$ python3 -q
>>> import numpy as np
>>> from numpy import linalg as LA
>>> np.set_printoptions(precision=1, suppress=True, linewidth=200, sign=" ")
>>> def rd(a):
...     return np.round(a, 1) + 0
... 
>>> F = np.load("data.npy")
>>> print(F)
[[ 4.   5.8 -3.5 -0.1]
 [ 1.8  4.2 -4.4  0.7]
 [ 1.5  1.9 -2.9  0.9]
 [ 1.7  1.8 -1.2 -0.1]
 [-0.1 -2.   0.1  2. ]
 [ 3.7 -1.7 -2.5  5.5]
 [ 2.9 -2.5 -0.2  3. ]
 [ 2.2  4.4 -4.1  0.4]
 [-1.7  2.7  0.7 -2.7]
 [-0.8  3.  -2.  -1.1]
 [-1.1 -1.8  0.9  0.2]
 [ 0.7  0.6  0.7 -0.3]
 [-0.3 -1.2  2.8 -1.6]
 [ 2.6  0.6 -3.4  3.1]
 [-3.4 -5.5  1.8  0.7]
 [ 2.7 -0.4 -1.8  2.7]
 [ 2.5 -2.9 -2.5  4.1]
 [ 0.5 -3.7 -0.2  2.6]
 [-0.3  1.7  2.3 -1.2]]
>>> T = np.stack([F, 3 * F, F[::-1]])
>>> print(rd(LA.norm(T, axis=(1, 2))))
[ 21.5  64.5  21.5]
>>> print(LA.matrix_rank(T.reshape(3, -1)))
2
>>> G = np.cov(F, rowvar=False)
>>> print(G.shape)
(4, 4)
>>> print(np.argwhere(np.triu(np.abs(np.corrcoef(F.T)) > 0.8, 1)))
[]
>>> print(rd(np.corrcoef(F.T)))
[[ 1.   0.3 -0.7  0.6]
 [ 0.3  1.  -0.5 -0.5]
 [-0.7 -0.5  1.  -0.4]
 [ 0.6 -0.5 -0.4  1. ]]
>>> print(np.median(F, axis=0))
[ 1.5  0.6 -1.2  0.7]
>>> print(rd(np.polyfit(F[:, 3], F[:, 0], 1)))
[ 0.5  0.5]
>>> B = np.c_[F[:, :1] @ np.array([[1]]), np.array([3, 2, 3, 0, 8, 8, 0, 8, 4, 3, 7, 2, 9, 4, 7, 5, 3, 1, 2])]
>>> print(B)
[[ 4.   3. ]
 [ 1.8  2. ]
 [ 1.5  3. ]
 [ 1.7  0. ]
 [-0.1  8. ]
 [ 3.7  8. ]
 [ 2.9  0. ]
 [ 2.2  8. ]
 [-1.7  4. ]
 [-0.8  3. ]
 [-1.1  7. ]
 [ 0.7  2. ]
 [-0.3  9. ]
 [ 2.6  4. ]
 [-3.4  7. ]
 [ 2.7  5. ]
 [ 2.5  3. ]
 [ 0.5  1. ]
 [-0.3  2. ]]
>>> print(LA.matrix_rank(B))
2
>>> print(rd(LA.norm(B - F @ LA.lstsq(F, B)[0], axis=0)))
[  0.   19.7]
>>> print(LA.matrix_rank(np.c_[F, B]))
5
>>> data = np.load("run8.npy")
>>> print(data)
[[  4   5   6   7]
 [  8   9  10  11]
 [ 12  13  14  15]
 [ 16  17  18  19]
 [ 20  21  22  23]]
>>> # null space of dimension 2
>>> def softmax(z):
...     e = np.exp(z - z.max(axis=-1, keepdims=True))
...     return e / e.sum(axis=-1, keepdims=True)
... 
>>> print(rd(softmax(10 * data[0])))
[ 0.  0.  0.  1.]
>>> print(rd(softmax(data[0])))
[ 0.   0.1  0.2  0.6]
>>> att = data @ data.T / np.sqrt(4)
>>> print(rd(softmax(att + np.triu(np.full(att.shape, -np.inf), 1))))
[[ 1.  0.  0.  0.  0.]
 [ 0.  1.  0.  0.  0.]
 [ 0.  0.  1.  0.  0.]
 [ 0.  0.  0.  1.  0.]
 [ 0.  0.  0.  0.  1.]]
>>> print(softmax(att)[0] @ data)
[ 20.  21.  22.  23.]
>>> print(rd(softmax(att)))
[[ 0.  0.  0.  0.  1.]
 [ 0.  0.  0.  0.  1.]
 [ 0.  0.  0.  0.  1.]
 [ 0.  0.  0.  0.  1.]
 [ 0.  0.  0.  0.  1.]]
>>> Uu, sigma, vt = LA.svd(data)
>>> vecs = vt[:(sigma > 1e-8).sum()]
>>> rng = np.random.default_rng(688784)
>>> x0 = data[1] + -2 * data[0] + rng.integers(2) * np.eye(4)[2]
>>> print(x0)
[ 0. -1. -1. -3.]
>>> print(rd(np.diag(vecs.T @ vecs)))
[ 0.7  0.3  0.3  0.7]
>>> print(rd(LA.norm(x0 - vecs.T @ vecs @ x0)))
0.8
>>> print(LA.matrix_rank(np.vstack([data, x0])))
3
>>> K = np.loadtxt("x.csv", delimiter=",")
>>> print(K)
[[-2.  3.  3. -2.]
 [ 2.  1.  3. -1.]
 [ 2.  2. -1. -3.]]
>>> T = np.stack([K, -1 * K, K[::-1]])
>>> print(LA.matrix_rank(T.reshape(3, -1)))
2
>>> print(np.einsum("bij,cij->bc", T, T))
[[ 59. -59.  25.]
 [-59.  59. -25.]
 [ 25. -25.  59.]]
>>> print(LA.matrix_rank(T))
[ 3  3  3]
>>> print((T @ K.T).shape)
(3, 3, 3)
>>> print(rd(LA.norm(T, axis=(1, 2))))
[ 7.7  7.7  7.7]
>>> B = np.array([[1, 1], [3, 2]])
>>> cent = np.kron(B, K)
>>> print(cent)
[[-2.  3.  3. -2. -2.  3.  3. -2.]
 [ 2.  1.  3. -1.  2.  1.  3. -1.]
 [ 2.  2. -1. -3.  2.  2. -1. -3.]
 [-6.  9.  9. -6. -4.  6.  6. -4.]
 [ 6.  3.  9. -3.  4.  2.  6. -2.]
 [ 6.  6. -3. -9.  4.  4. -2. -6.]]
>>> print(LA.matrix_rank(cent))
6
>>> print(K.sum(axis=1))
[ 2.  5.  0.]
>>> K[:, 4]
Traceback (most recent call last):
  File "<python-input-51>", line 1, in <module>
    K[:, 4]
    ~^^^^^^
IndexError: index 4 is out of bounds for axis 1 with size 4
>>> K[3]
Traceback (most recent call last):
  File "<python-input-52>", line 1, in <module>
    K[3]
    ~^^^
IndexError: index 3 is out of bounds for axis 0 with size 3
>>> print(rd(LA.svd(K, compute_uv=False)))
[ 5.9  4.   2.9]
>>> print(rd(LA.norm(K)))
7.7
>>> B = K / LA.norm(K, axis=1, keepdims=True)
>>> G = B @ B.T
>>> print(rd(LA.norm(B, axis=1)))
[ 1.  1.  1.]
>>> u = np.array([3, 0, 2, 2, 1])
>>> M = u[np.abs(np.subtract.outer(np.arange(5), np.arange(5)))]
>>> print(M)
[[ 3  0  2  2  1]
 [ 0  3  0  2  2]
 [ 2  0  3  0  2]
 [ 2  2  0  3  0]
 [ 1  2  2  0  3]]
>>> ev, vecs = LA.eig(M)
>>> print(rd(np.sort(LA.eigvals(M.T))))
[-0.6  0.2  3.6  4.3  7.4]
>>> print(rd(np.sort(LA.eigvals(LA.inv(M)))))
[-1.8  0.1  0.2  0.3  4. ]
>>> print(rd(M @ vecs[:, 0] - ev[0] * vecs[:, 0]))
[ 0.  0.  0.  0.  0.]
>>> print(rd(ev))
[ 7.4 -0.6  0.2  3.6  4.3]
